>>> import numpy as np
>>> np.set_printoptions(precision=2, suppress=True, linewidth=140)
>>> def rd(a):
...     return np.round(a, 2) + 0
... 
>>> rng = np.random.default_rng(150)
>>> mat = (rng.random((14, 14)) < 0.3) + np.eye(14)
>>> mat /= mat.sum(axis=1, keepdims=True)
>>> print(rd(mat))
[[0.67 0.   0.   0.   0.   0.   0.   0.33 0.   0.   0.   0.   0.   0.  ]
 [0.   0.33 0.   0.   0.   0.   0.   0.33 0.   0.   0.33 0.   0.   0.  ]
 [0.2  0.2  0.2  0.   0.2  0.   0.   0.   0.   0.   0.2  0.   0.   0.  ]
 [0.   0.2  0.   0.4  0.   0.2  0.   0.   0.   0.   0.   0.   0.2  0.  ]
 [0.   0.   0.   0.   0.2  0.2  0.   0.2  0.   0.2  0.   0.   0.2  0.  ]
 [0.   0.   0.2  0.   0.   0.2  0.   0.2  0.2  0.   0.   0.   0.2  0.  ]
 [0.2  0.   0.2  0.   0.2  0.   0.2  0.   0.   0.   0.   0.   0.2  0.  ]
 [0.   0.25 0.25 0.   0.   0.   0.25 0.25 0.   0.   0.   0.   0.   0.  ]
 [0.   0.12 0.   0.12 0.12 0.12 0.12 0.   0.25 0.12 0.   0.   0.   0.  ]
 [0.14 0.   0.14 0.   0.   0.14 0.   0.14 0.   0.14 0.   0.   0.14 0.14]
 [0.   0.12 0.   0.12 0.   0.   0.12 0.   0.12 0.   0.25 0.12 0.12 0.  ]
 [0.   0.   0.   0.   0.   0.   0.   0.25 0.   0.25 0.25 0.25 0.   0.  ]
 [0.   0.   0.2  0.   0.2  0.2  0.   0.   0.   0.   0.   0.   0.4  0.  ]
 [0.11 0.   0.11 0.   0.11 0.   0.   0.11 0.11 0.11 0.   0.   0.11 0.22]]
>>> m1 = np.load("block3.npy")
>>> print(m1)
[[ 5  4  2  5  3  5  4  2  4]
 [ 2  1 -1  2  0  2  1 -1  1]
 [ 3  2  0  3  1  3  2  0  2]
 [ 6  5  3  6  4  6  5  3  5]
 [ 1  0 -2  1 -1  1  0 -2  0]
 [ 0 -1 -3  0 -2  0 -1 -3 -1]
 [ 1  0 -2  1 -1  1  0 -2  0]
 [ 6  5  3  6  4  6  5  3  5]
 [ 5  4  2  5  3  5  4  2  4]
 [ 4  3  1  4  2  4  3  1  3]
 [ 3  2  0  3  1  3  2  0  2]]
>>> u = np.array([2, 2])
>>> print(np.array([np.convolve(row, u, "same") for row in m1]))
[[10 18 12 14 16 16 18 12 12]
 [ 4  6  0  2  4  4  6  0  0]
 [ 6 10  4  6  8  8 10  4  4]
 [12 22 16 18 20 20 22 16 16]
 [ 2  2 -4 -2  0  0  2 -4 -4]
 [ 0 -2 -8 -6 -4 -4 -2 -8 -8]
 [ 2  2 -4 -2  0  0  2 -4 -4]
 [12 22 16 18 20 20 22 16 16]
 [10 18 12 14 16 16 18 12 12]
 [ 8 14  8 10 12 12 14  8  8]
 [ 6 10  4  6  8  8 10  4  4]]
>>> print(np.convolve(m1[3], u))
[12 22 16 18 20 20 22 16 16 10]
>>> print(rd(m1 @ np.linalg.pinv(m1) @ m1))
[[ 5.  4.  2.  5.  3.  5.  4.  2.  4.]
 [ 2.  1. -1.  2.  0.  2.  1. -1.  1.]
 [ 3.  2.  0.  3.  1.  3.  2.  0.  2.]
 [ 6.  5.  3.  6.  4.  6.  5.  3.  5.]
 [ 1.  0. -2.  1. -1.  1.  0. -2.  0.]
 [ 0. -1. -3.  0. -2.  0. -1. -3. -1.]
 [ 1.  0. -2.  1. -1.  1.  0. -2.  0.]
 [ 6.  5.  3.  6.  4.  6.  5.  3.  5.]
 [ 5.  4.  2.  5.  3.  5.  4.  2.  4.]
 [ 4.  3.  1.  4.  2.  4.  3.  1.  3.]
 [ 3.  2.  0.  3.  1.  3.  2.  0.  2.]]
>>> print(np.linalg.lstsq(m1[:-1].T, m1[-1])[2])
2
>>> print(np.abs(np.diag(np.linalg.qr(m1)[1])) > 1e-9)
[ True  True False False False False False False False]
>>> J = np.loadtxt("case17.csv", delimiter=",")
>>> print(J)
[[ 0.35  0.48  0.13  0.28  0.42  0.49  0.13  0.41 -0.02  0.33]
 [-2.83 -2.84 -0.98 -1.83 -2.75 -2.79 -0.94 -2.76 -0.03 -1.96]
 [ 1.58  1.47  0.46  1.15  1.49  1.49  0.44  1.49 -0.05  0.96]
 [-5.81 -5.79 -1.92 -3.87 -5.86 -5.73 -1.84 -5.83  0.01 -3.8 ]
 [ 5.74  5.71  1.96  3.88  5.8   5.84  1.99  5.85  0.03  3.97]
 [-1.24 -1.26 -0.39 -0.78 -1.21 -1.23 -0.46 -1.24 -0.05 -0.81]
 [ 0.89  0.93  0.25  0.51  0.88  0.91  0.33  0.85  0.05  0.52]
 [-0.37 -0.34 -0.06 -0.26 -0.37 -0.39 -0.2  -0.31  0.08 -0.14]
 [ 1.73  1.77  0.56  1.15  1.67  1.78  0.51  1.64  0.01  1.21]
 [ 3.05  3.18  1.04  2.06  3.15  3.03  0.99  3.14  0.01  2.1 ]
 [-1.41 -1.43 -0.5  -0.99 -1.39 -1.42 -0.39 -1.51  0.03 -0.9 ]
 [-1.11 -1.17 -0.41 -0.74 -1.11 -1.14 -0.39 -1.08  0.02 -0.86]
 [-3.25 -3.18 -1.04 -2.07 -3.1  -3.12 -1.06 -3.26  0.08 -2.12]
 [ 2.46  2.49  0.81  1.64  2.49  2.45  0.85  2.59 -0.03  1.63]
 [-6.46 -6.43 -2.13 -4.32 -6.48 -6.41 -2.11 -6.3   0.07 -4.3 ]
 [ 2.64  2.67  0.87  1.66  2.48  2.66  0.94  2.57 -0.02  1.67]
 [-0.58 -0.58 -0.22 -0.31 -0.54 -0.52 -0.17 -0.54 -0.02 -0.39]
 [-1.6  -1.66 -0.55 -1.06 -1.51 -1.59 -0.57 -1.67  0.03 -1.16]
 [-1.42 -1.41 -0.45 -1.03 -1.39 -1.51 -0.46 -1.51 -0.01 -0.91]
 [-0.08 -0.14 -0.03 -0.12 -0.08 -0.05 -0.14 -0.22  0.06 -0.07]
 [ 0.04  0.11 -0.07  0.08  0.05  0.    0.11  0.04 -0.03  0.04]
 [-2.26 -2.16 -0.8  -1.47 -2.26 -2.29 -0.72 -2.27 -0.02 -1.51]
 [ 1.97  1.94  0.64  1.38  1.91  1.99  0.7   1.84  0.1   1.26]
 [-0.31 -0.19 -0.19 -0.23 -0.28 -0.34 -0.11 -0.21  0.17 -0.25]
 [-1.27 -1.3  -0.33 -0.87 -1.31 -1.29 -0.45 -1.26  0.03 -0.86]
 [-2.8  -2.72 -0.88 -1.8  -2.72 -2.73 -0.92 -2.78 -0.03 -1.82]
 [ 6.08  6.09  2.    3.99  6.12  6.09  2.02  6.11  0.01  4.02]]
>>> M2 = np.c_[J[:, :8] @ np.array([[1, -1, 0, 0, 1, -3, 0, -1],
...     [-2, -1, 3, -2, 1, 3, -1, -3],
...     [1, 0, 1, 0, 0, 3, -2, -2],
...     [-2, 2, 3, -2, 3, -1, 0, 1],
...     [-3, -2, 0, 3, -1, -3, 2, 1],
...     [-2, -3, 1, 2, -2, -3, -3, 2],
...     [-1, 1, 2, -2, -2, -2, 2, -2],
...     [1, 0, 0, 1, 2, 3, 1, 2]]), np.array([0, 3, 1, -3, 3, -3, 3, 3, 1, -2, 3, 1, -2, -1, 2, 0, 2, 2, -1, -2, -2, 2, 0, 3, 3, 2, 1])]
>>> print(rd(M2))
[[ -3.    -2.45   3.16   0.87   0.83  -1.26  -0.7    0.19   0.  ]
 [ 17.54  14.94 -19.66  -5.37  -6.47   9.08   3.03  -0.49   3.  ]
 [ -9.6   -7.76  10.69   2.82   4.13  -5.45  -1.51   0.81   1.  ]
 [ 36.64  30.93 -40.31 -11.87 -13.87  19.13   5.59  -2.15  -3.  ]
 [-36.7  -30.82  40.55  11.77  13.33 -19.44  -5.72   2.29   3.  ]
 [  7.76   6.59  -8.66  -2.33  -2.73   4.07   1.15  -0.21  -3.  ]
 [ -5.68  -4.96   6.14   1.77   1.69  -3.12  -0.89   0.07   3.  ]
 [  2.55   1.9   -2.65  -0.6   -0.56   1.92   0.18  -0.12   3.  ]
 [-10.99  -9.37  12.12   3.35   3.98  -5.8   -2.23   0.48   1.  ]
 [-19.75 -16.51  21.77   6.19   7.5   -9.65  -2.93   0.9   -2.  ]
 [  8.82   7.51  -9.96  -2.9   -3.82   4.11   1.62  -0.76   3.  ]
 [  7.22   6.05  -8.06  -2.09  -2.49   3.62   1.33  -0.07   1.  ]
 [ 19.55  16.79 -22.03  -6.18  -7.7   10.16   3.04  -0.94  -2.  ]
 [-15.62 -13.15  17.35   5.     5.96  -7.87  -2.19   0.96  -1.  ]
 [ 40.98  34.33 -45.01 -12.84 -14.93  22.01   6.44  -1.99   2.  ]
 [-16.28 -13.99  18.4    4.79   5.75  -8.55  -2.98   0.33   0.  ]
 [  3.27   3.01  -3.75  -1.08  -1.25   1.55   0.62   0.13   2.  ]
 [  9.9    8.36 -11.44  -2.8   -3.95   4.66   1.7   -0.27   2.  ]
 [  9.15   7.62 -10.2   -2.9   -3.61   4.8    1.63  -0.99  -1.  ]
 [  0.67   0.15  -1.14   0.24  -0.56  -0.14  -0.31   0.1   -2.  ]
 [ -0.63   0.02   0.72  -0.41   0.2   -0.33   0.39  -0.24  -2.  ]
 [ 14.01  12.15 -15.42  -4.93  -5.09   7.65   2.4   -1.07   2.  ]
 [-12.6  -10.24  13.99   3.51   4.44  -7.13  -2.13   0.48   0.  ]
 [  1.76   1.51  -2.01  -0.67  -0.43   1.47   0.6   -0.13   3.  ]
 [  8.44   6.87  -9.03  -2.53  -2.91   4.71   1.05  -0.55   3.  ]
 [ 17.12  14.63 -19.01  -5.52  -6.46   9.25   2.61  -0.98   2.  ]
 [-38.53 -32.68  42.37  12.45  14.02 -20.3   -5.97   2.12   1.  ]]
>>> print(rd(np.linalg.norm(M2 - J @ np.linalg.lstsq(J, M2)[0], axis=0)))
[0.   0.   0.   0.   0.   0.   0.   0.   9.87]
>>> print(rd(np.linalg.lstsq(J, M2[:, 0])[0]))
[ 1. -2.  1. -2. -3. -2. -1.  1.  0.  0.]
>>> print(np.linalg.matrix_rank(np.c_[J, M2]))
11
>>> print(rd(np.linalg.norm(np.linalg.qr(J)[0].T @ M2, axis=0) ** 2 / ((M2 ** 2).sum(axis=0) + 1e-12)))
[1.   1.   1.   1.   1.   1.   1.   1.   0.21]
>>> print(np.linalg.matrix_rank(M2))
9
